$ python3 -q
>>> import numpy as np
>>> np.set_printoptions(suppress=True, linewidth=120)
>>> feats = np.array([[1, 0, 0, 0, 0],
...     [2, 1, 0, 0, 0],
...     [1, 1, 1, 0, 0],
...     [2, 2, 2, 1, 0],
...     [2, 1, 0, 1, 1]])
>>> # triangular, det is the product of the diagonal
>>> print([int(np.linalg.matrix_rank(np.linalg.matrix_power(feats, p))) for p in range(1, 6)])
[5, 5, 5, 5, 5]
>>> print(feats @ feats)
[[ 1  0  0  0  0]
 [ 4  1  0  0  0]
 [ 4  2  1  0  0]
 [10  6  4  1  0]
 [ 8  4  2  2  1]]
>>> x = np.array([0, -1, -1, -1, -1])
>>> print((feats @ x).argmax())
0
>>> print(feats @ x)
[ 0 -1 -2 -5 -3]
>>> print(feats * x)
[[ 0  0  0  0  0]
 [ 0 -1  0  0  0]
 [ 0 -1 -1  0  0]
 [ 0 -2 -2 -1  0]
 [ 0 -1  0 -1 -1]]
>>> print(feats @ np.ones(5))
[1. 3. 3. 7. 5.]
>>> K = np.load("test9.npy")
>>> print(K)
[[2. 3. 0.]
 [3. 3. 3.]
 [0. 3. 0.]]
>>> # equal to its transpose
>>> print(np.all(np.linalg.eigvalsh(K) > 0))
False
>>> print(round(np.linalg.eigvalsh(K).min(), 2))
-2.53
>>> print([round(float(np.linalg.det(K[:i, :i])), 2) + 0 for i in range(1, 4)])
[2.0, -3.0, -18.0]
>>> ev, V = np.linalg.eig(K)
>>> print(np.round(np.sort(np.linalg.eigvals(np.linalg.inv(K))), 2))
[-0.39  0.16  0.91]
>>> print(np.round(K @ V[:, 0] - ev[0] * V[:, 0], 2) + 0)
[0. 0. 0.]
>>> B = np.linalg.invert(K)
Traceback (most recent call last):
  File "<python-input-20>", line 1, in <module>
    B = np.linalg.invert(K)
        ^^^^^^^^^^^^^^^^
AttributeError: module 'numpy.linalg' has no attribute 'invert'
>>> B = np.linalg.inv(K)
>>> print((np.abs(B) > 1e-9).astype(int))
[[1 0 1]
 [0 0 1]
 [1 1 1]]
>>> print(np.round(np.linalg.eigvals(K).sum().real, 2))
5.0
>>> print(round(float(np.linalg.det(K.T)), 2))
-18.0
>>> print(np.round(np.poly(K), 2))
[  1.  -5. -12.  18.]
>>> print(np.round(np.linalg.det(K[::-1]), 2))
18.0
>>> P = np.triu(np.array([[2, 2, 1], [1, 1, 2], [0, 0, 0]]), 1) + np.eye(3)
>>> B = P @ K @ np.linalg.inv(P)
>>> print(np.linalg.matrix_rank(B))
3
>>> print(np.round(np.poly(B), 2))
[  1.  -5. -12.  18.]
>>> print(P @ K - K @ P)
[[ 6.  5. -2.]
 [ 0.  0. -9.]
 [ 0.  0. -6.]]
>>> print(B)
[[ 8. -4.  6.]
 [ 3.  3. -6.]
 [ 0.  3. -6.]]
>>> print(round(np.linalg.det(B), 2))
-18.0
>>> F = np.loadtxt("layer0.csv", delimiter=",")
>>> print(F)
[[ -8.  11.  -3.  -8.]
 [  0.   8.   0. -10.]
 [ 18. -13.   7.   4.]
 [  0.   5.   0.  -7.]]
>>> rng = np.random.default_rng(47807)
>>> B = F + rng.integers(-2, 3, (4, 2)) @ rng.integers(-2, 3, (2, 4))
>>> print(B)
[[ -8.  17.  -6. -14.]
 [ -4.  10.  -1. -12.]
 [ 16.  -9.   5.   0.]
 [ -4.   7.  -1.  -9.]]
>>> print(np.abs(B - F).sum(axis=1))
[15.  9. 12.  9.]
>>> print(np.round(np.linalg.svd(B - F, compute_uv=False), 2) + 0)
[12.11  4.93  0.    0.  ]
>>> print(B - F)
[[ 0.  6. -3. -6.]
 [-4.  2. -1. -2.]
 [-2.  4. -2. -4.]
 [-4.  2. -1. -2.]]
>>> print(np.diff(F, axis=0))
[[  8.  -3.   3.  -2.]
 [ 18. -21.   7.  14.]
 [-18.  18.  -7. -11.]]
>>> print(np.abs(F).max())
18.0
>>> print(np.unravel_index(np.abs(F).argmax(), F.shape))
(np.int64(2), np.int64(0))
>>> print(F.sum(axis=0))
[ 10.  11.   4. -21.]
>>> print(F.sum(axis=1))
[-8. -2. 16. -2.]
>>> u = np.array([-2, 0, 0])
>>> B = K + np.outer(u, np.eye(3)[0])
>>> print(np.linalg.matrix_rank(B - K))
1
>>> X = np.array([[2.3, 0.0, 2.0], [4.0, 2.3, 2.0], [2.0, 0.0, 2.3]])
>>> print(X)
[[2.3 0.  2. ]
 [4.  2.3 2. ]
 [2.  0.  2.3]]
>>> ev, V = np.linalg.eig(X)
>>> print(X @ V[:, 0] - ev[0] * V[:, 0])
[0. 0. 0.]
>>> print(np.round(np.prod(ev), 2))
2.97
>>> B = X / np.sqrt((X ** 2).mean(axis=1, keepdims=True))
>>> print(np.round(X - X.mean(axis=1, keepdims=True), 2))
[[ 0.87 -1.43  0.57]
 [ 1.23 -0.47 -0.77]
 [ 0.57 -1.43  0.87]]
>>> print(B[1].round(2))
[1.38 0.79 0.69]
>>> print(np.linalg.matrix_rank(X - X.mean(axis=1, keepdims=True)))
2
>>> print(np.round(np.linalg.norm(B, axis=1), 2))
[1.73 1.73 1.73]
>>> print((K + K.T) / 2)
[[2. 3. 0.]
 [3. 3. 3.]
 [0. 3. 0.]]
>>> print(K @ K)
[[13. 15.  9.]
 [15. 27.  9.]
 [ 9.  9.  9.]]
>>> print(np.allclose(K, K.T))
True
>>> print(np.allclose(K @ K.T, K.T @ K))
True
>>> K.inv()
Traceback (most recent call last):
  File "<python-input-64>", line 1, in <module>
    K.inv()
    ^^^^^
AttributeError: 'numpy.ndarray' object has no attribute 'inv'
>>> np.linalg.determinant(K)
Traceback (most recent call last):
  File "<python-input-65>", line 1, in <module>
    np.linalg.determinant(K)
    ^^^^^^^^^^^^^^^^^^^^^
AttributeError: module 'numpy.linalg' has no attribute 'determinant'
